$ python -q
>>> import numpy as np
>>> from numpy import linalg as LA
>>> np.set_printoptions(precision=3, suppress=True, linewidth=100, sign=" ")
>>> arr = np.load("m.npy")
>>> print(arr)
[[ 3.  1.  0.  0.  0.  0.  0.]
 [ 0.  3.  1.  0.  0.  0.  0.]
 [ 0.  0.  3.  1.  0.  0.  0.]
 [ 0.  0.  0.  3.  1.  0.  0.]
 [ 0.  0.  0.  0.  3.  1.  0.]
 [ 0.  0.  0.  0.  0.  3.  1.]
 [ 0.  0.  0.  0.  0.  0.  3.]]
>>> # triangular
>>> rng = np.random.default_rng(1015)
>>> z = rng.permutation(7)
>>> A2 = arr[:, z] * rng.choice([-1, 1], 7)
>>> print(A2)
[[-0. -0.  0. -0.  0. -3. -1.]
 [-0. -0.  0. -1.  0. -0. -3.]
 [-0. -0.  0. -3.  1. -0. -0.]
 [-0. -0.  1. -0.  3. -0. -0.]
 [-0. -1.  3. -0.  0. -0. -0.]
 [-1. -3.  0. -0.  0. -0. -0.]
 [-3. -0.  0. -0.  0. -0. -0.]]
>>> U, _, VT = LA.svd(arr.T @ A2)
>>> print(np.round(U @ VT, 3) + 0)
[[ 0.  0.  0.  0.  0. -1.  0.]
 [ 0.  0.  0.  0.  0.  0. -1.]
 [ 0.  0.  0. -1.  0.  0.  0.]
 [ 0.  0.  0.  0.  1.  0.  0.]
 [ 0.  0.  1.  0.  0.  0.  0.]
 [ 0. -1.  0.  0.  0.  0.  0.]
 [-1.  0.  0.  0.  0.  0.  0.]]
>>> print(z)
[ 6  5  4  2  3  0  1]
>>> x = np.array([1, 3, -1, -2, -1, 1, 0])
>>> rhs = A2 @ x
>>> print(rhs)
[ -3.   2.   5.  -4.  -6. -10.  -3.]
>>> print(np.round(LA.solve(A2.T, A2[4]), 3) + 0)
[ 0.  0.  0.  0.  1.  0.  0.]
>>> cov = arr.T @ arr
>>> print(LA.svd(arr, compute_uv=False) ** 2)
[ 15.514  14.139  12.106   9.756   7.472   5.606   4.408]
>>> O, R = LA.qr(arr)
>>> print(np.trace(O @ O.T))
7.0
>>> print(np.allclose(R.T @ R, arr.T @ arr))
True
>>> print(O.T @ O)
[[ 1.  0.  0.  0.  0.  0.  0.]
 [ 0.  1.  0.  0.  0.  0.  0.]
 [ 0.  0.  1.  0.  0.  0.  0.]
 [ 0.  0.  0.  1.  0.  0.  0.]
 [ 0.  0.  0.  0.  1.  0.  0.]
 [ 0.  0.  0.  0.  0.  1.  0.]
 [ 0.  0.  0.  0.  0.  0.  1.]]
>>> print(np.abs(np.diag(R)))
[ 3.  3.  3.  3.  3.  3.  3.]
>>> x = np.array([-3, 3, 3, -3, 0, 1, -1])
>>> rhs = arr @ x
>>> print(rhs)
[-6. 12.  6. -9.  1.  2. -3.]
>>> print(LA.solve(arr, rhs + arr[:, 0]))
[-2.  3.  3. -3.  0.  1. -1.]
>>> print(LA.solve(arr, arr[:, 6]))
[ 0.  0.  0.  0.  0.  0.  1.]
>>> print(np.round(LA.solve(arr.T, arr[3]), 3) + 0)
[ 0.  0.  0.  1.  0.  0.  0.]
>>> feats = np.loadtxt("data.csv", delimiter=",")
>>> print(feats)
[[13.  3.  4. -3. -2.  0. -2.  1.  9.]
 [ 3.  7.  3. -4. -1.  5.  2. -1.  1.]
 [ 4.  3.  9. -7. -3.  0. 10.  2.  4.]
 [-3. -4. -7.  6.  3. -2. -8. -1. -3.]
 [-2. -1. -3.  3.  9. -6. -6.  0. -6.]
 [ 0.  5.  0. -2. -6.  9.  2. -2.  2.]
 [-2.  2. 10. -8. -6.  2. 16.  2.  2.]
 [ 1. -1.  2. -1.  0. -2.  2.  1.  1.]
 [ 9.  1.  4. -3. -6.  2.  2.  1.  9.]]
>>> # null space of dimension 5
>>> U, s, VT = LA.svd(feats)
>>> evecs = VT[:(s > 1e-8).sum()]
>>> x = feats[2] + -3 * feats[8] + rng.integers(2) * np.eye(9)[6]
>>> print(x)
[-23.   0.  -3.   2.  15.  -6.   4.  -1. -23.]
>>> print(np.allclose(evecs.T @ evecs @ x, x))
True
>>> print(np.diag(evecs.T @ evecs))
[ 0.626  0.59   0.337  0.222  0.549  0.584  0.597  0.068  0.427]
>>> print(round(float(LA.norm(x - evecs.T @ evecs @ x)), 3))
0.0
>>> A2 = np.array([[3, 0, 0],
...     [3, 0, 3],
...     [0, 3, 3],
...     [0, 1, 0],
...     [2, 2, 3],
...     [0, 0, 0],
...     [2, 1, 1],
...     [2, 1, 0],
...     [3, 1, 2]])
>>> print(A2.T @ feats.T)
[[ 69.  33.  51. -42. -21.   9.  30.   9.  51.]
 [ 13.   5.  30. -21.   0. -12.  30.   9.   9.]
 [ 31.  31.  45. -38.  -3.   3.  38.   7.  17.]]
>>> print(feats @ A2)
[[ 69.  13.  31.]
 [ 33.   5.  31.]
 [ 51.  30.  45.]
 [-42. -21. -38.]
 [-21.   0.  -3.]
 [  9. -12.   3.]
 [ 30.  30.  38.]
 [  9.   9.   7.]
 [ 51.   9.  17.]]
>>> print(np.einsum("ik,kj->ji", feats, A2))
[[ 69.  33.  51. -42. -21.   9.  30.   9.  51.]
 [ 13.   5.  30. -21.   0. -12.  30.   9.   9.]
 [ 31.  31.  45. -38.  -3.   3.  38.   7.  17.]]
>>> print(np.vstack([feats, A2.T]).shape)
(12, 9)
>>> print(np.einsum("ij->j", feats))
[ 23.  15.  22. -19. -12.   8.  18.   3.  19.]
>>> print(np.einsum("ik,kj->ij", feats, A2))
[[ 69.  13.  31.]
 [ 33.   5.  31.]
 [ 51.  30.  45.]
 [-42. -21. -38.]
 [-21.   0.  -3.]
 [  9. -12.   3.]
 [ 30.  30.  38.]
 [  9.   9.   7.]
 [ 51.   9.  17.]]
